% python3 -q
>>> import numpy as np
>>> import numpy.linalg as la
>>> np.set_printoptions(suppress=True, linewidth=160)
>>> X = np.load("mat.npy")
>>> X
array([[-6,  0,  0],
       [ 0,  8,  0],
       [ 0,  0,  5]])
>>> rng = np.random.default_rng(461)
>>> idx = rng.permutation(3)
>>> idx
array([1, 0, 2])
>>> other = X[idx][:, idx]
>>> np.allclose(other, X)
False
>>> other = np.array([[3, 1, 1], [2, 3, 3], [1, 0, 0]])
>>> X @ other
array([[-18,  -6,  -6],
       [ 16,  24,  24],
       [  5,   0,   0]])
>>> np.vstack([X, other.T]).shape
(6, 3)
>>> E = np.diag(np.array([1, 0, -1, 0, 1, 0, -1, 0])) + -3 * np.eye(8, k=1) + -3 * np.eye(8, k=-1)
>>> E
array([[ 1., -3.,  0.,  0.,  0.,  0.,  0.,  0.],
       [-3.,  0., -3.,  0.,  0.,  0.,  0.,  0.],
       [ 0., -3., -1., -3.,  0.,  0.,  0.,  0.],
       [ 0.,  0., -3.,  0., -3.,  0.,  0.,  0.],
       [ 0.,  0.,  0., -3.,  1., -3.,  0.,  0.],
       [ 0.,  0.,  0.,  0., -3.,  0., -3.,  0.],
       [ 0.,  0.,  0.,  0.,  0., -3., -1., -3.],
       [ 0.,  0.,  0.,  0.,  0.,  0., -3.,  0.]])
>>> # equal to its transpose
>>> t = np.radians(72)
>>> Rm = np.eye(8)
>>> Rm[7, 7] = Rm[6, 6] = np.cos(t)
>>> Rm[7, 6], Rm[6, 7] = -np.sin(t), np.sin(t)
>>> Rm.round(2)
array([[ 1.  ,  0.  ,  0.  ,  0.  ,  0.  ,  0.  ,  0.  ,  0.  ],
       [ 0.  ,  1.  ,  0.  ,  0.  ,  0.  ,  0.  ,  0.  ,  0.  ],
       [ 0.  ,  0.  ,  1.  ,  0.  ,  0.  ,  0.  ,  0.  ,  0.  ],
       [ 0.  ,  0.  ,  0.  ,  1.  ,  0.  ,  0.  ,  0.  ,  0.  ],
       [ 0.  ,  0.  ,  0.  ,  0.  ,  1.  ,  0.  ,  0.  ,  0.  ],
       [ 0.  ,  0.  ,  0.  ,  0.  ,  0.  ,  1.  ,  0.  ,  0.  ],
       [ 0.  ,  0.  ,  0.  ,  0.  ,  0.  ,  0.  ,  0.31,  0.95],
       [ 0.  ,  0.  ,  0.  ,  0.  ,  0.  ,  0.  , -0.95,  0.31]])
>>> other = E @ Rm.T
>>> np.allclose(la.norm(E, axis=1), la.norm(other, axis=1))
True
>>> other.round(2)
array([[ 1.  , -3.  ,  0.  ,  0.  ,  0.  ,  0.  ,  0.  ,  0.  ],
       [-3.  ,  0.  , -3.  ,  0.  ,  0.  ,  0.  ,  0.  ,  0.  ],
       [ 0.  , -3.  , -1.  , -3.  ,  0.  ,  0.  ,  0.  ,  0.  ],
       [ 0.  ,  0.  , -3.  ,  0.  , -3.  ,  0.  ,  0.  ,  0.  ],
       [ 0.  ,  0.  ,  0.  , -3.  ,  1.  , -3.  ,  0.  ,  0.  ],
       [ 0.  ,  0.  ,  0.  ,  0.  , -3.  ,  0.  , -0.93,  2.85],
       [ 0.  ,  0.  ,  0.  ,  0.  ,  0.  , -3.  , -3.16,  0.02],
       [ 0.  ,  0.  ,  0.  ,  0.  ,  0.  ,  0.  , -0.93,  2.85]])
>>> other = la.invert(E)
Traceback (most recent call last):
  File "<python-input-24>", line 1, in <module>
    other = la.invert(E)
            ^^^^^^^^^
AttributeError: module 'numpy.linalg' has no attribute 'invert'
>>> other = la.inv(E)
>>> round(float(la.det(E) * la.det(other)), 2)
1.0
>>> (np.abs(other) > 1e-9).astype(int)
array([[0, 1, 0, 1, 0, 1, 0, 1],
       [1, 1, 0, 1, 0, 1, 0, 1],
       [0, 0, 0, 1, 0, 1, 0, 1],
       [1, 1, 1, 0, 0, 0, 0, 0],
       [0, 0, 0, 0, 0, 1, 0, 1],
       [1, 1, 1, 0, 1, 1, 0, 1],
       [0, 0, 0, 0, 0, 0, 0, 1],
       [1, 1, 1, 0, 1, 1, 1, 0]])
>>> np.allclose(other, E.T)
False
>>> la.determinant(E)
Traceback (most recent call last):
  File "<python-input-29>", line 1, in <module>
    la.determinant(E)
    ^^^^^^^^^^^^^^
AttributeError: module 'numpy.linalg' has no attribute 'determinant'
>>> np.trace(E)
np.float64(0.0)
>>> np.allclose(E, E.T)
True
>>> round(la.det(E), 2)
np.float64(6561.0)
>>> np.round(np.sort(np.abs(la.eigvals(E))), 2)
array([0.92, 1.14, 2.79, 3.07, 4.49, 4.97, 5.72, 5.75])
>>> assert E == E.T
Traceback (most recent call last):
  File "<python-input-34>", line 1, in <module>
    assert E == E.T
           ^^^^^^^^
ValueError: The truth value of an array with more than one element is ambiguous. Use a.any() or a.all()
>>> E.inv()
Traceback (most recent call last):
  File "<python-input-35>", line 1, in <module>
    E.inv()
    ^^^^^
AttributeError: 'numpy.ndarray' object has no attribute 'inv'
>>> W1 = np.array([[-4, 3, 7, -3, -9, 4],
...     [2, -4, -6, -7, -4, 8],
...     [-9, -1, -6, 3, 9, -1],
...     [-7, -3, 0, -8, -2, -2],
...     [-8, -3, 9, 8, -7, -2],
...     [-2, 5, 1, -2, 4, 2],
...     [5, -7, 6, 0, -1, 7],
...     [2, 4, 7, 4, 9, -5]])
>>> c = np.array([3, 3, 2, 2, 0, 3])
>>> H = np.maximum(E @ W1 + c, 0)
>>> np.round((H > 0).mean(axis=0), 2)
array([0.62, 0.62, 0.38, 0.62, 0.5 , 0.38])
>>> la.matrix_rank(H)
np.int64(6)
>>> (H > 0).astype(int)
array([[0, 1, 1, 1, 1, 0],
       [1, 0, 0, 1, 0, 0],
       [1, 1, 1, 1, 1, 0],
       [1, 1, 0, 0, 0, 1],
       [1, 0, 1, 1, 0, 1],
       [1, 1, 0, 0, 1, 0],
       [0, 0, 0, 0, 0, 1],
       [0, 1, 0, 1, 1, 0]])
>>> W2 = np.array([[-6, 0, 2],
...     [6, 9, -2],
...     [-6, -9, 3],
...     [5, 9, -3],
...     [5, 0, 4],
...     [-7, 5, -8]])
>>> W1 @ W2
array([[ -88,  -43,  -52],
       [-111,   -5,  -65],
       [ 151,   67,    1],
       [ -12, -109,   24],
       [  -5,  -46,  -19],
       [  32,   28,   -5],
       [-162,  -82,  -18],
       [  70,  -16,   81]])
>>> (H @ W2).round(6).argmax(axis=1)
array([1, 2, 1, 1, 1, 1, 1, 1])
>>> r0 = np.array([-4, -3, -7, 1, -6, -7, 2, -3])
>>> other = E + np.outer(r0, np.eye(8)[7])
>>> other
array([[ 1., -3.,  0.,  0.,  0.,  0.,  0., -4.],
       [-3.,  0., -3.,  0.,  0.,  0.,  0., -3.],
       [ 0., -3., -1., -3.,  0.,  0.,  0., -7.],
       [ 0.,  0., -3.,  0., -3.,  0.,  0.,  1.],
       [ 0.,  0.,  0., -3.,  1., -3.,  0., -6.],
       [ 0.,  0.,  0.,  0., -3.,  0., -3., -7.],
       [ 0.,  0.,  0.,  0.,  0., -3., -1., -1.],
       [ 0.,  0.,  0.,  0.,  0.,  0., -3., -3.]])
>>> la.matrix_rank(la.inv(other) - la.inv(E), tol=1e-8)
np.int64(1)
>>> J = np.load("block17.npy")
>>> J
array([[ 3.21,  3.37, -2.4 ],
       [-4.65, -0.97, -5.21],
       [-3.07, -5.43,  1.37],
       [-3.87,  3.56,  0.74],
       [-3.14, -4.11,  0.34]])
>>> P = J @ la.solve(J.T @ J, J.T)
>>> la.matrix_rank(np.eye(5) - P)
np.int64(2)
>>> np.round((np.eye(5) - P) @ J, 2) + 0
array([[0., 0., 0.],
       [0., 0., 0.],
       [0., 0., 0.],
       [0., 0., 0.],
       [0., 0., 0.]])
>>> np.round(np.diag(P), 2)
array([0.4 , 0.95, 0.44, 0.93, 0.27])
